>>> import numpy as np
>>> from numpy import linalg as LA
>>> np.set_printoptions(precision=1, suppress=True, linewidth=200)
>>> feats = np.loadtxt("m.csv", delimiter=",")
>>> feats
array([[1., 0., 0.],
       [1., 1., 0.],
       [2., 2., 1.]])
>>> # triangular, det is the product of the diagonal
>>> P = np.triu(np.array([[0, 1, 4], [1, 5, 2], [2, 0, 0]]), 1) + np.eye(3)
>>> Y = P @ feats @ LA.inv(P)
>>> P @ feats - feats @ P
array([[  9.,   8.,   0.],
       [  4.,   3.,  -4.],
       [  0.,  -2., -12.]])
>>> np.trace(Y), np.trace(feats)
(np.float64(3.0), np.float64(3.0))
>>> Y
array([[ 10.,  -1., -34.],
       [  5.,   0., -18.],
       [  2.,   0.,  -7.]])
>>> LA.matrix_rank(Y)
np.int64(3)
>>> np.poly(Y)
array([ 1., -3.,  3., -1.])
>>> evals, evecs = LA.eig(feats)
>>> evals
array([1., 1., 1.])
>>> feats @ evecs[:, 0] - evals[0] * evecs[:, 0]
array([0., 0., 0.])
>>> np.sort(LA.eigvals(LA.inv(feats)))
array([1., 1., 1.])
>>> np.prod(evals)
np.float64(1.0)
>>> x0 = np.array([1, 0, 1])
>>> rhs = feats @ x0
>>> rhs
array([1., 1., 3.])
>>> LA.solve(feats, rhs + feats[:, 0])
array([ 2., -0.,  1.])
>>> LA.solve(feats.T, feats[2])
array([0., 0., 1.])
>>> LA.solve(feats, rhs)
array([ 1., -0.,  1.])
>>> r0, v = feats[1], feats[0]
>>> r0 @ v
np.float64(1.0)
>>> r0 @ r0
np.float64(2.0)
>>> p = (r0 @ v) / (r0 @ r0) * r0
>>> np.outer(r0, v)
array([[1., 0., 0.],
       [1., 0., 0.],
       [0., 0., 0.]])
>>> (v - p) @ r0
np.float64(0.0)
>>> round(LA.norm(r0 + v) ** 2 + LA.norm(r0 - v) ** 2, 1)
np.float64(6.0)
>>> Y = np.array([[1, 0], [-2, 1]])
>>> C = np.array([[1, 1], [0, -2]])
>>> E = np.block([[Y, np.array([[4, 6], [-4, 2]])], [np.zeros((2, 2)), C]])
>>> E
array([[ 1.,  0.,  4.,  6.],
       [-2.,  1., -4.,  2.],
       [ 0.,  0.,  1.,  1.],
       [ 0.,  0.,  0., -2.]])
>>> r0 = np.array([1, -1, 1, -1])
>>> Y = E + np.outer(r0, np.eye(4)[3])
>>> round(float(LA.det(Y) / LA.det(E)), 1), round(1 + LA.solve(E, r0)[3], 1)
(1.5, np.float64(1.5))
>>> blk = np.stack([E, 4 * E, E[::-1]])
>>> LA.det(blk)
array([  -2., -512.,   -2.])
>>> (blk @ E.T).shape
(3, 4, 4)
>>> LA.matrix_rank(blk)
array([4, 4, 4])
>>> mat = np.load("x.npy")
>>> mat
array([[0.2, 0.7, 0.2],
       [0.4, 0.1, 0.5],
       [0.1, 0.4, 0.6]])
>>> evals, evecs = LA.eig(mat)
>>> evals
array([-0.4,  0.3,  1. ])
>>> np.sort(LA.eigvals(mat.T))
array([-0.4,  0.3,  1. ])
>>> round(np.prod(evals), 1)
np.float64(-0.1)
>>> W1 = np.array([[-1, 1], [1, -1], [1, 2]])
>>> beta = np.array([9, 2])
>>> hid = np.maximum(mat @ W1 + beta, 0)
>>> hid
array([[9.7, 1.8],
       [9.2, 3.2],
       [9.9, 2.9]])
>>> (hid > 0).mean(axis=0)
array([1., 1.])
>>> LA.matrix_rank(hid)
np.int64(2)
>>> C = np.array([[1, 0], [-1, -3]])
>>> W1 @ C
array([[-2, -3],
       [ 2,  3],
       [-1, -6]])
>>> (hid @ C).round(6).argmax(axis=1)
array([0, 0, 0])
>>> arr = np.load("block11.npy")
>>> arr
array([[-2.4,  1.3, -1.3],
       [ 1.5, -1.7,  0.5],
       [ 0.6, -1.5, -0.1],
       [-1.4, -2.4,  0.6]])
>>> U, sv, VT = LA.svd(arr, full_matrices=False)
>>> np.abs(VT[0])
array([0.6, 0.8, 0.3])
>>> np.round(np.sqrt((sv ** 2).sum()), 1), round(float(LA.norm(arr)), 1)
(np.float64(5.0), 5.0)
>>> sv / sv[0]
array([1. , 0.7, 0.2])
